% python3 -q
>>> import numpy as np
>>> from numpy import linalg as LA
>>> np.set_printoptions(precision=2, suppress=True, linewidth=100, sign=" ")
>>> A = np.load("block2.npy")
>>> A
array([[ 0,  0,  0,  0,  1,  0,  1],
       [ 0,  0,  1,  1,  0,  1,  0],
       [ 0,  1,  0,  1,  0,  1,  0],
       [ 0,  1,  1,  0,  0,  1,  0],
       [ 1,  0,  0,  0,  0,  0,  1],
       [ 0,  1,  1,  1,  0,  0,  0],
       [ 1,  0,  0,  0,  1,  0,  0]])
>>> # 2 groups of indices that never mix
>>> rng = np.random.default_rng(8272)
>>> z = rng.permutation(7)
>>> z
array([ 0,  1,  2,  6,  3,  4,  5])
>>> Y = A[z][:, z]
>>> round(float(LA.det(Y)), 2), round(float(LA.det(A[z])), 2)
(-6.0, 6.0)
>>> w, vecs = LA.eigh(A)
>>> np.round(vecs.T @ A @ vecs, 2) + 0
array([[-1.,  0.,  0.,  0.,  0.,  0.,  0.],
       [ 0., -1.,  0.,  0.,  0.,  0.,  0.],
       [ 0.,  0., -1.,  0.,  0.,  0.,  0.],
       [ 0.,  0.,  0., -1.,  0.,  0.,  0.],
       [ 0.,  0.,  0.,  0., -1.,  0.,  0.],
       [ 0.,  0.,  0.,  0.,  0.,  2.,  0.],
       [ 0.,  0.,  0.,  0.,  0.,  0.,  3.]])
>>> np.round(vecs.T @ vecs, 2) + 0
array([[ 1.,  0.,  0.,  0.,  0.,  0.,  0.],
       [ 0.,  1.,  0.,  0.,  0.,  0.,  0.],
       [ 0.,  0.,  1.,  0.,  0.,  0.,  0.],
       [ 0.,  0.,  0.,  1.,  0.,  0.,  0.],
       [ 0.,  0.,  0.,  0.,  1.,  0.,  0.],
       [ 0.,  0.,  0.,  0.,  0.,  1.,  0.],
       [ 0.,  0.,  0.,  0.,  0.,  0.,  1.]])
>>> np.unique(w.round(6) + 0, return_counts=True)[1]
array([ 5,  1,  1])
>>> LA.svd(A, compute_uv=False)
array([ 3.,  2.,  1.,  1.,  1.,  1.,  1.])
>>> (w > 1e-8).sum(), (w < -1e-8).sum()
(np.int64(2), np.int64(5))
>>> F = np.loadtxt("a.csv", delimiter=",")
>>> F
array([[ 1.  ,  0.9 ,  0.81,  0.73,  0.66,  0.59,  0.53,  0.48,  0.43,  0.39,  0.35,  0.31,  0.28],
       [ 0.9 ,  1.  ,  0.9 ,  0.81,  0.73,  0.66,  0.59,  0.53,  0.48,  0.43,  0.39,  0.35,  0.31],
       [ 0.81,  0.9 ,  1.  ,  0.9 ,  0.81,  0.73,  0.66,  0.59,  0.53,  0.48,  0.43,  0.39,  0.35],
       [ 0.73,  0.81,  0.9 ,  1.  ,  0.9 ,  0.81,  0.73,  0.66,  0.59,  0.53,  0.48,  0.43,  0.39],
       [ 0.66,  0.73,  0.81,  0.9 ,  1.  ,  0.9 ,  0.81,  0.73,  0.66,  0.59,  0.53,  0.48,  0.43],
       [ 0.59,  0.66,  0.73,  0.81,  0.9 ,  1.  ,  0.9 ,  0.81,  0.73,  0.66,  0.59,  0.53,  0.48],
       [ 0.53,  0.59,  0.66,  0.73,  0.81,  0.9 ,  1.  ,  0.9 ,  0.81,  0.73,  0.66,  0.59,  0.53],
       [ 0.48,  0.53,  0.59,  0.66,  0.73,  0.81,  0.9 ,  1.  ,  0.9 ,  0.81,  0.73,  0.66,  0.59],
       [ 0.43,  0.48,  0.53,  0.59,  0.66,  0.73,  0.81,  0.9 ,  1.  ,  0.9 ,  0.81,  0.73,  0.66],
       [ 0.39,  0.43,  0.48,  0.53,  0.59,  0.66,  0.73,  0.81,  0.9 ,  1.  ,  0.9 ,  0.81,  0.73],
       [ 0.35,  0.39,  0.43,  0.48,  0.53,  0.59,  0.66,  0.73,  0.81,  0.9 ,  1.  ,  0.9 ,  0.81],
       [ 0.31,  0.35,  0.39,  0.43,  0.48,  0.53,  0.59,  0.66,  0.73,  0.81,  0.9 ,  1.  ,  0.9 ],
       [ 0.28,  0.31,  0.35,  0.39,  0.43,  0.48,  0.53,  0.59,  0.66,  0.73,  0.81,  0.9 ,  1.  ]])
>>> w, vecs = LA.eigh(F)
>>> vec = np.array([4, -9, 6, -8, -2, -4, 9, -8, 5, -5, 4, 7, 7])
>>> round(float(vec @ F @ vec), 2)
206.86
>>> np.round(vec @ F @ vec / (vec @ vec), 2), np.round(w[0], 2), np.round(w[-1], 2)
(np.float64(0.39), np.float64(0.05), np.float64(8.74))
>>> def softmax(z):
...     e = np.exp(z - z.max(axis=-1, keepdims=True))
...     return e / e.sum(axis=-1, keepdims=True)
... 
>>> np.round(softmax(10 * F[11]), 2) + 0
array([ 0.  ,  0.  ,  0.  ,  0.  ,  0.  ,  0.  ,  0.01,  0.02,  0.03,  0.07,  0.18,  0.49,  0.18])
>>> softmax(F[11])
array([ 0.05,  0.06,  0.06,  0.06,  0.07,  0.07,  0.07,  0.08,  0.08,  0.09,  0.1 ,  0.11,  0.1 ])
>>> softmax(F).sum(axis=1)
array([ 1.,  1.,  1.,  1.,  1.,  1.,  1.,  1.,  1.,  1.,  1.,  1.,  1.])
>>> scores = F @ F.T / np.sqrt(13)
>>> softmax(scores)[11] @ F
array([ 0.54,  0.59,  0.64,  0.68,  0.71,  0.73,  0.74,  0.74,  0.74,  0.72,  0.69,  0.65,  0.6 ])
>>> softmax(scores).round(6).argmax(axis=1)
array([ 4,  4,  4,  4,  5,  5,  6,  7,  7,  8,  8,  8,  8])
>>> vec = np.ones(13)
>>> for _ in range(6):
...     vec = F @ vec
...     vec /= LA.norm(vec)
...     print(round(vec @ F @ vec, 2))
... 
8.74
8.74
8.74
8.74
8.74
8.74
>>> vec
array([ 0.23,  0.26,  0.27,  0.29,  0.3 ,  0.3 ,  0.3 ,  0.3 ,  0.3 ,  0.29,  0.27,  0.26,  0.23])
>>> vec = np.array([1, 2, 3, 1, 1, 1, 3, 3, 2, 3, 1, 2, 1])
>>> rhs = F @ vec
>>> c, lr = np.zeros(13), 1 / LA.norm(F, 2) ** 2
>>> for i in range(8):
...     c -= lr * F.T @ (F @ c - rhs)
...     if i % 2 == 0: print(i, round(LA.norm(F @ c - rhs), 2))
... 
0 0.91
2 0.86
4 0.81
6 0.78
>>> c
array([ 1.53,  1.67,  1.79,  1.88,  1.96,  2.01,  2.05,  2.05,  2.02,  1.96,  1.87,  1.75,  1.6 ])
>>> np.round(LA.cond(F), 2)
np.float64(162.72)
>>> r0 = np.array([-6, 7, -4, 7, -1, 1, 0, 6, 9, -1, 7, 2, -2])
>>> Y = F + np.outer(r0, np.eye(13)[9])
>>> np.round(LA.det(Y) / LA.det(F), 2), np.round(1 + LA.solve(F, r0)[9], 2)
(np.float64(-77.82), np.float64(-77.82))
>>> LA.matrix_rank(Y - F)
np.int64(1)
>>> E = np.loadtxt("run12.csv", delimiter=",")
>>> E
array([[ 1.9 ,  1.2 , -1.4 , -0.7 , -3.01, -1.  ],
       [ 0.3 ,  0.7 ,  0.6 ,  0.8 ,  2.71,  0.9 ],
       [-1.8 ,  0.8 ,  1.1 ,  0.4 , -4.52, -1.5 ],
       [-0.8 , -0.4 , -0.1 ,  0.6 , -3.6 , -1.2 ],
       [ 0.2 ,  0.2 ,  0.5 , -0.9 ,  3.3 ,  1.1 ],
       [-1.5 ,  2.3 ,  0.5 ,  1.  , -4.23, -1.4 ],
       [ 0.8 ,  0.5 ,  0.7 ,  0.3 ,  2.1 ,  0.7 ],
       [ 0.6 , -0.9 ,  1.2 , -0.6 , -1.53, -0.5 ],
       [ 1.8 ,  0.8 , -1.8 ,  0.2 ,  0.58,  0.2 ],
       [-0.9 ,  1.9 , -0.4 , -0.7 , -5.38, -1.8 ],
       [-1.1 , -1.3 ,  0.7 , -0.9 ,  0.28,  0.1 ],
       [-0.6 ,  0.5 , -2.  ,  0.  ,  0.9 ,  0.3 ],
       [-0.2 , -0.9 , -0.1 , -0.6 , -1.53, -0.5 ],
       [ 0.9 ,  0.8 , -0.1 , -1.2 ,  3.56,  1.2 ],
       [ 0.3 ,  0.6 , -0.1 ,  0.7 ,  0.62,  0.2 ],
       [ 0.8 ,  1.  , -1.2 , -0.5 ,  3.58,  1.2 ],
       [ 0.9 , -0.8 ,  1.9 ,  1.4 , -0.88, -0.3 ],
       [-0.9 , -0.9 ,  0.  , -1.3 ,  0.62,  0.2 ],
       [ 0.4 ,  0.1 , -1.2 ,  1.6 , -3.86, -1.3 ],
       [ 0.6 ,  0.6 , -1.2 , -2.2 ,  8.72,  2.9 ],
       [-2.7 ,  0.1 ,  1.9 , -1.4 ,  1.48,  0.5 ],
       [-0.8 , -2.2 ,  1.3 ,  2.2 ,  2.41,  0.8 ],
       [ 0.3 , -0.9 ,  0.5 , -0.9 , -1.2 , -0.4 ],
       [-0.7 ,  1.8 ,  0.4 ,  0.1 ,  3.94,  1.3 ],
       [ 0.  ,  0.5 , -0.5 ,  0.5 ,  3.94,  1.3 ],
       [ 0.1 ,  0.1 ,  0.4 ,  1.  ,  5.4 ,  1.8 ],
       [ 0.  , -1.3 ,  0.9 , -1.  , -7.81, -2.6 ],
       [-0.7 , -0.1 , -1.  , -2.  , -0.57, -0.2 ],
       [ 0.4 ,  0.5 ,  1.  , -1.7 ,  6.59,  2.2 ],
       [ 2.2 , -0.5 , -1.1 , -0.6 , -0.27, -0.1 ],
       [-1.4 , -0.1 , -0.1 ,  1.4 , -6.02, -2.  ],
       [-0.3 , -1.2 , -0.9 ,  1.  , -4.19, -1.4 ],
       [ 1.9 , -1.5 ,  1.1 , -0.8 ,  4.82,  1.6 ],
       [-0.2 ,  0.5 ,  1.6 , -1.  , -3.32, -1.1 ],
       [ 0.4 , -0.1 , -1.4 , -0.8 , -4.84, -1.6 ],
       [-0.9 , -0.2 , -1.  , -0.2 , -4.8 , -1.6 ],
       [ 0.5 ,  0.7 ,  0.8 , -0.6 ,  2.1 ,  0.7 ]])
>>> Y = np.c_[E[:, :3] @ np.array([[4, 4, 1], [4, 5, 5], [2, 3, 4]]), np.array([1, 0, 5, 3, 2, 2, 4, 3, 4, 4, 4, 5, 1, 1, 5, 2, 1, 5, 1, 2, 3, 0, 5, 1, 3, 5, 3, 4, 2, 5, 2, 3, 5, 0, 4, 3, 5])]
>>> Y
array([[  9.6,   9.4,   2.3,   1. ],
       [  5.2,   6.5,   6.2,   0. ],
       [ -1.8,   0.1,   6.6,   5. ],
       [ -5. ,  -5.5,  -3.2,   3. ],
       [  2.6,   3.3,   3.2,   2. ],
       [  4.2,   7. ,  12. ,   2. ],
       [  6.6,   7.8,   6.1,   4. ],
       [  1.2,   1.5,   0.9,   3. ],
       [  6.8,   5.8,  -1.4,   4. ],
       [  3.2,   4.7,   7. ,   4. ],
       [ -8.2,  -8.8,  -4.8,   4. ],
       [ -4.4,  -5.9,  -6.1,   5. ],
       [ -4.6,  -5.6,  -5.1,   1. ],
       [  6.6,   7.3,   4.5,   1. ],
       [  3.4,   3.9,   2.9,   5. ],
       [  4.8,   4.6,   1. ,   2. ],
       [  4.2,   5.3,   4.5,   1. ],
       [ -7.2,  -8.1,  -5.4,   5. ],
       [ -0.4,  -1.5,  -3.9,   1. ],
       [  2.4,   1.8,  -1.2,   2. ],
       [ -6.6,  -4.6,   5.4,   3. ],
       [ -9.4, -10.3,  -6.6,   0. ],
       [ -1.4,  -1.8,  -2.2,   5. ],
       [  5.2,   7.4,   9.9,   1. ],
       [  1. ,   1. ,   0.5,   3. ],
       [  1.6,   2.1,   2.2,   5. ],
       [ -3.4,  -3.8,  -2.9,   3. ],
       [ -5.2,  -6.3,  -5.2,   4. ],
       [  5.6,   7.1,   6.9,   2. ],
       [  4.6,   3. ,  -4.7,   5. ],
       [ -6.2,  -6.4,  -2.3,   2. ],
       [ -7.8,  -9.9,  -9.9,   3. ],
       [  3.8,   3.4,  -1.2,   5. ],
       [  4.4,   6.5,   8.7,   0. ],
       [ -1.6,  -3.1,  -5.7,   4. ],
       [ -6.4,  -7.6,  -5.9,   3. ],
       [  6.4,   7.9,   7.2,   5. ]])
>>> LA.matrix_rank(np.c_[E, Y])
np.int64(7)
>>> np.round(LA.norm(Y - E @ LA.lstsq(E, Y)[0], axis=0), 2) + 0
array([  0.  ,   0.  ,   0.  ,  19.39])
>>> LA.matrix_rank(Y)
np.int64(4)
>>> np.round(LA.lstsq(E, Y[:, 0])[0], 2) + 0
array([ 4.,  4.,  2.,  0.,  0.,  0.])
